$ python3 -q
>>> import numpy as np
>>> np.set_printoptions(suppress=True, linewidth=100)
>>> J = np.array([[1, -1, 1, -1],
...     [1, 0, 0, 0],
...     [1, 1, 1, 1],
...     [1, 2, 4, 8],
...     [1, 3, 9, 27],
...     [1, 4, 16, 64],
...     [1, 5, 25, 125],
...     [1, 6, 36, 216]])
>>> proj = J @ np.linalg.solve(J.T @ J, J.T)
>>> np.round(np.diag(proj), 3)
array([0.894, 0.374, 0.418, 0.314, 0.314, 0.418, 0.374, 0.894])
>>> np.round(np.linalg.eigvalsh(proj), 3) + 0
array([0., 0., 0., 0., 1., 1., 1., 1.])
>>> np.round(proj @ J[:, 2], 3) + 0
array([ 1.,  0.,  1.,  4.,  9., 16., 25., 36.])
>>> np.linalg.matrix_rank(J, rtol=0.1)
np.int64(1)
>>> round(np.log10(np.linalg.cond(J)))
2
>>> np.round(np.abs(np.linalg.svd(J)[2][-1]), 3)
array([0.661, 0.618, 0.422, 0.051])
>>> data = np.load("run8.npy")
>>> data.round(3)
array([[-1.58 ,  0.941,  2.513,  1.168,  3.66 ,  0.741],
       [ 0.79 , -0.342,  1.022, -2.094, -0.478,  4.313],
       [ 1.185,  3.743, -2.275, -1.42 ,  1.543,  0.101],
       [-0.987, -1.443,  0.454, -4.066,  1.309, -1.869],
       [-1.975,  2.789,  2.221, -0.833, -2.698, -0.647],
       [ 3.95 ,  0.355,  2.707, -0.121,  0.075, -1.387]])
>>> f, v = data[4], data[0]
>>> f @ f
np.float64(25.0)
>>> np.round(f @ v, 3)
np.float64(0.0)
>>> p = (f @ v) / (f @ f) * f
>>> round((v - p) @ f, 3)
np.float64(-0.0)
>>> np.round(v - p, 3)
array([-1.58 ,  0.941,  2.513,  1.168,  3.66 ,  0.741])
>>> np.round(np.linalg.norm(f + v) ** 2 + np.linalg.norm(f - v) ** 2, 3)
np.float64(100.0)
>>> np.linalg.matrix_rank(np.outer(f, v))
np.int64(1)
